$ python3 -q
>>> import numpy as np
>>> import numpy.linalg as la
>>> np.set_printoptions(precision=3, suppress=True, linewidth=120)
>>> def rd(a):
...     return np.round(a, 3) + 0
... 
>>> M = np.loadtxt("out10.csv", delimiter=",")
>>> M
array([[-1.9, -0.1,  0.7, -0.5],
       [ 0.6,  0.3, -2. ,  0.3],
       [-0.5,  0. ,  0.5,  0. ],
       [-1.3, -2.2,  0.1,  0.3]])
>>> t3 = np.stack([M, 3 * M, M[::-1]])
>>> rd(la.det(t3))
array([  -1.313, -106.353,   -1.313])
>>> la.matrix_rank(t3)
array([4, 4, 4])
>>> rd(la.norm(t3, axis=(1, 2)))
array([ 4.004, 12.011,  4.004])
>>> la.matrix_rank(t3.reshape(3, -1))
np.int64(2)
>>> x = np.array([2, 2, -3, 3])
>>> rhs = M @ x
>>> rhs
array([-7.6,  8.7, -2.5, -6.4])
>>> rd(la.solve(M, rhs + M[:, 3]))
array([ 2.,  2., -3.,  4.])
>>> rd(la.solve(M, rhs))
array([ 2.,  2., -3.,  3.])
>>> rd(la.solve(M, -1 * rhs))
array([-2., -2.,  3., -3.])
>>> rd(la.solve(M, M[:, 1]))
array([0., 1., 0., 0.])
>>> E = np.load("case18.npy")
>>> E
array([[0, 0, 1, 0],
       [3, 0, 0, 0],
       [0, 0, 0, 0],
       [0, 0, 0, 0]])
>>> t3 = np.stack([E, 4 * E, E[::-1]])
>>> rd(la.norm(t3, axis=(1, 2)))
array([ 3.162, 12.649,  3.162])
>>> t3.shape
(3, 4, 4)
>>> np.einsum("bij,cij->bc", t3, t3)
array([[ 10,  40,   0],
       [ 40, 160,   0],
       [  0,   0,  10]])
